In [1]: import numpy as np

In [2]: np.set_printoptions(precision=2, suppress=True, linewidth=100, sign=" ")

In [3]: X = np.load("dump.npy")

In [4]: X
Out[4]: 
array([[ 0.64,  0.2 ,  0.36, -0.28,  0.2 , -0.28,  0.2 ,  0.2 ,  0.36,  0.12],
       [ 0.2 ,  0.89, -0.2 ,  0.16, -0.11,  0.16, -0.11, -0.11, -0.2 , -0.07],
       [ 0.36, -0.2 ,  0.64,  0.28, -0.2 ,  0.28, -0.2 , -0.2 , -0.36, -0.12],
       [-0.28,  0.16,  0.28,  0.78,  0.16, -0.22,  0.16,  0.16,  0.28,  0.09],
       [ 0.2 , -0.11, -0.2 ,  0.16,  0.89,  0.16, -0.11, -0.11, -0.2 , -0.07],
       [-0.28,  0.16,  0.28, -0.22,  0.16,  0.78,  0.16,  0.16,  0.28,  0.09],
       [ 0.2 , -0.11, -0.2 ,  0.16, -0.11,  0.16,  0.89, -0.11, -0.2 , -0.07],
       [ 0.2 , -0.11, -0.2 ,  0.16, -0.11,  0.16, -0.11,  0.89, -0.2 , -0.07],
       [ 0.36, -0.2 , -0.36,  0.28, -0.2 ,  0.28, -0.2 , -0.2 ,  0.64, -0.12],
       [ 0.12, -0.07, -0.12,  0.09, -0.07,  0.09, -0.07, -0.07, -0.12,  0.96]])

In [5]: # equal to its transpose

In [6]: ev, evecs = np.linalg.eigh(X)

In [7]: vec = np.array([0, 3, 3, -3, 3, 0, 1, 1, 3, 0])

In [8]: round(float(np.abs(X).sum(axis=1).max()), 2), np.abs(ev).max()
Out[8]: (2.84, np.float64(1.0))

In [9]: print(round(vec @ X @ vec, 2))
-11.78

In [10]: rng = np.random.default_rng(74)

In [11]: z = rng.permutation(10)

In [12]: print(z)
[ 0  2  6  7  1  4  3  9  5  8]

In [13]: Y = X[z][:, z]

In [14]: round(float(np.trace(Y)), 2)
Out[14]: 8.0

In [15]: np.allclose(Y, X)
Out[15]: False

In [16]: print(Y)
[[ 0.64  0.36  0.2   0.2   0.2   0.2  -0.28  0.12 -0.28  0.36]
 [ 0.36  0.64 -0.2  -0.2  -0.2  -0.2   0.28 -0.12  0.28 -0.36]
 [ 0.2  -0.2   0.89 -0.11 -0.11 -0.11  0.16 -0.07  0.16 -0.2 ]
 [ 0.2  -0.2  -0.11  0.89 -0.11 -0.11  0.16 -0.07  0.16 -0.2 ]
 [ 0.2  -0.2  -0.11 -0.11  0.89 -0.11  0.16 -0.07  0.16 -0.2 ]
 [ 0.2  -0.2  -0.11 -0.11 -0.11  0.89  0.16 -0.07  0.16 -0.2 ]
 [-0.28  0.28  0.16  0.16  0.16  0.16  0.78  0.09 -0.22  0.28]
 [ 0.12 -0.12 -0.07 -0.07 -0.07 -0.07  0.09  0.96  0.09 -0.12]
 [-0.28  0.28  0.16  0.16  0.16  0.16 -0.22  0.09  0.78  0.28]
 [ 0.36 -0.36 -0.2  -0.2  -0.2  -0.2   0.28 -0.12  0.28  0.64]]

In [17]: np.diag(Y)
Out[17]: array([ 0.64,  0.64,  0.89,  0.89,  0.89,  0.89,  0.78,  0.96,  0.78,  0.64])

In [18]: print(round(np.linalg.det(Y), 2), round(np.linalg.det(X[z]), 2))
-1.0 -1.0

In [19]: cov = X.T @ X

In [20]: np.diag(cov)
Out[20]: array([ 1.,  1.,  1.,  1.,  1.,  1.,  1.,  1.,  1.,  1.])

In [21]: cov.round(2) + 0
Out[21]: 
array([[ 1.,  0.,  0.,  0.,  0.,  0.,  0.,  0.,  0.,  0.],
       [ 0.,  1.,  0.,  0.,  0.,  0.,  0.,  0.,  0.,  0.],
       [ 0.,  0.,  1.,  0.,  0.,  0.,  0.,  0.,  0.,  0.],
       [ 0.,  0.,  0.,  1.,  0.,  0.,  0.,  0.,  0.,  0.],
       [ 0.,  0.,  0.,  0.,  1.,  0.,  0.,  0.,  0.,  0.],
       [ 0.,  0.,  0.,  0.,  0.,  1.,  0.,  0.,  0.,  0.],
       [ 0.,  0.,  0.,  0.,  0.,  0.,  1.,  0.,  0.,  0.],
       [ 0.,  0.,  0.,  0.,  0.,  0.,  0.,  1.,  0.,  0.],
       [ 0.,  0.,  0.,  0.,  0.,  0.,  0.,  0.,  1.,  0.],
       [ 0.,  0.,  0.,  0.,  0.,  0.,  0.,  0.,  0.,  1.]])

In [22]: np.linalg.eigvalsh(cov)[::-1]
Out[22]: array([ 1.,  1.,  1.,  1.,  1.,  1.,  1.,  1.,  1.,  1.])

In [23]: np.linalg.svd(X, compute_uv=False) ** 2
Out[23]: array([ 1.,  1.,  1.,  1.,  1.,  1.,  1.,  1.,  1.,  1.])

In [24]: round(float(np.linalg.eigvalsh(X).min()), 2)
Out[24]: -1.0

In [25]: [round(float(np.linalg.det(X[:i, :i])), 2) + 0 for i in range(1, 11)]
Out[25]: [0.64, 0.53, 0.17, -0.05, -0.16, -0.38, -0.49, -0.6, -0.96, -1.0]

In [26]: vec = np.array([-1, -2, -3, -3, -3, -2, 0, 1, 1, 2])

In [27]: y = X @ vec

In [28]: print(y)
[-0.52 -2.27 -3.48 -2.63 -3.27 -1.63 -0.27  0.73  0.52  1.84]

In [29]: np.round(np.linalg.solve(X, X[:, 2]), 2) + 0
Out[29]: array([ 0.,  0.,  1.,  0.,  0.,  0.,  0.,  0.,  0.,  0.])

In [30]: np.round(np.linalg.solve(X, 2 * y), 2) + 0
Out[30]: array([-2., -4., -6., -6., -6., -4.,  0.,  2.,  2.,  4.])

In [31]: W0 = np.loadtxt("sample18.csv", delimiter=",")

In [32]: print(W0)
[[ -7.78   0.04   0.87   7.9   -9.21  -1.92   5.08  -7.55   5.08   8.91  -0.18   0.05]
 [  2.83  -4.25   6.38 -15.59   1.18   6.38  -1.65   0.94  -1.65  -2.6   -2.36   5.43]
 [  1.2   -4.7    7.28 -15.3   -0.99   6.58  -0.57  -0.84  -0.57  -0.66  -2.66   6.03]
 [  1.56  -4.62   7.11 -15.42  -0.52   6.56  -0.8   -0.46  -0.8   -1.08  -2.61   5.92]
 [ -3.97   3.79  -5.51  15.34  -2.77  -6.03   2.42  -2.25   2.42   3.97   2.07  -4.82]
 [ -6.18   2.37  -3.01  13.3   -6.11  -4.66   3.93  -5.     3.93   6.72   1.2   -2.97]
 [  6.44  -2.13   2.59 -12.82   6.56   4.4   -4.11   5.36  -4.11  -7.06  -1.05   2.65]
 [  7.9    0.61  -1.91  -6.08   9.68   1.08  -5.19   7.95  -5.19  -9.15   0.56  -0.89]
 [  7.31  -1.06   0.79 -10.48   8.14   3.17  -4.73   6.67  -4.73  -8.22  -0.41   1.26]
 [  7.61  -0.5   -0.12  -9.11   8.77   2.5   -4.95   7.19  -4.95  -8.65  -0.09   0.55]
 [  3.78  -3.88   5.67 -15.41   2.5    6.1   -2.29   2.03  -2.29  -3.74  -2.12   4.94]
 [  2.58  -4.34   6.54 -15.59   0.83   6.43  -1.48   0.66  -1.48  -2.29  -2.42   5.55]
 [ -3.96  -4.67   7.85 -10.04  -7.09   5.3    2.8   -5.84   2.8    5.25  -2.78   6.06]
 [  7.36   2.6   -4.99   0.44  10.07  -1.72  -4.93   8.27  -4.93  -8.84   1.69  -3.44]
 [  6.84   3.2   -5.88   2.77   9.76  -2.65  -4.62   8.02  -4.62  -8.33   2.02  -4.21]
 [ -6.95  -3.09   5.72  -2.33  -9.84   2.48   4.69  -8.09   4.69   8.45  -1.96   4.07]
 [ -0.73   4.79  -7.47  15.09   1.59  -6.59   0.25   1.33   0.25   0.1    2.72  -6.15]
 [ -2.3    4.42  -6.72  15.57  -0.45  -6.48   1.29  -0.35   1.29   1.95   2.48  -5.66]
 [  3.92   4.67  -7.86  10.11   7.05  -5.32  -2.78   5.81  -2.78  -5.21   2.78  -6.07]
 [ -6.89   1.65  -1.78  11.83  -7.32  -3.86   4.42  -6.     4.42   7.64   0.76  -2.03]
 [ -0.87   4.76  -7.42  15.15   1.42  -6.59   0.34   1.19   0.34   0.26   2.71  -6.12]
 [  6.06  -2.48   3.18 -13.49   5.92   4.77  -3.84   4.84  -3.84  -6.57  -1.26   3.1 ]
 [  2.76   4.88  -8.05  11.88   5.78  -5.88  -2.03   4.77  -2.03  -3.92   2.87  -6.32]
 [  7.91   0.87  -2.32  -5.31   9.83   0.74  -5.21   8.07  -5.21  -9.2    0.71  -1.22]
 [ -6.84  -3.2    5.88  -2.76  -9.76   2.65   4.62  -8.03   4.62   8.34  -2.02   4.21]
 [ -0.93  -4.95   7.94 -13.94  -3.65   6.42   0.84  -3.02   0.84   1.83  -2.87   6.39]
 [ -7.91  -0.82   2.25   5.44  -9.81  -0.8    5.21  -8.05   5.21   9.19  -0.68   1.16]
 [  1.8    4.96  -8.05  13.07   4.68  -6.21  -1.41   3.87  -1.41  -2.83   2.89  -6.4 ]
 [ -7.78   0.03   0.88   7.87  -9.21  -1.91   5.08  -7.56   5.08   8.91  -0.19   0.06]
 [ -5.48   2.92  -3.96  14.24  -5.01  -5.23   3.45  -4.09   3.45   5.84   1.53  -3.68]
 [ -7.81  -1.61   3.49   2.97 -10.1    0.29   5.18  -8.29   5.18   9.21  -1.13   2.18]
 [  7.5    2.37  -4.65  -0.38  10.12  -1.38  -5.01   8.31  -5.01  -8.96   1.56  -3.15]
 [  7.78  -0.01  -0.91  -7.82   9.23   1.89  -5.08   7.57  -5.08  -8.92   0.2   -0.09]
 [ -7.4   -2.54   4.9   -0.22 -10.08   1.63   4.95  -8.28   4.95   8.87  -1.65   3.36]
 [  0.27   4.91  -7.8   14.47   2.84  -6.52  -0.4    2.36  -0.4   -1.06   2.82  -6.33]
 [  5.     4.33  -7.45   8.     8.16  -4.61  -3.47   6.72  -3.47  -6.4    2.62  -5.64]
 [  7.86   1.42  -3.18  -3.6   10.05  -0.01  -5.2    8.25  -5.2   -9.23   1.02  -1.93]
 [  1.11  -4.72   7.32 -15.26  -1.1    6.59  -0.51  -0.93  -0.51  -0.55  -2.67   6.05]
 [  7.17   2.85  -5.36   1.37   9.97  -2.09  -4.82   8.2   -4.82  -8.66   1.82  -3.76]
 [ -0.77   4.78  -7.46  15.11   1.55  -6.59   0.28   1.29   0.28   0.14   2.72  -6.14]
 [ -7.83  -0.16   1.19   7.34  -9.37  -1.66   5.12  -7.69   5.12   9.    -0.3    0.31]
 [ -1.09  -4.96   7.97 -13.78  -3.85   6.38   0.95  -3.18   0.95   2.02  -2.87   6.4 ]
 [  3.73   4.72  -7.9   10.43   6.84  -5.43  -2.65   5.64  -2.65  -5.     2.81  -6.12]
 [ -5.78   2.7   -3.57  13.88  -5.48  -5.     3.65  -4.48   3.65   6.22   1.39  -3.39]
 [ -1.88  -4.95   8.05 -12.98  -4.77   6.19   1.46  -3.94   1.46   2.92  -2.89   6.4 ]]

In [33]: # looks like rank 2

In [34]: u = np.array([2, 0])

In [35]: print(np.cross(W0[21, :3], W0[18, :3]))
[  4.56  60.08  38.03]

In [36]: print(np.polyval(u, W0[21]))
[ 12.12  -4.95   6.37 -26.97  11.84   9.54  -7.69   9.68  -7.69 -13.14  -2.52   6.21]
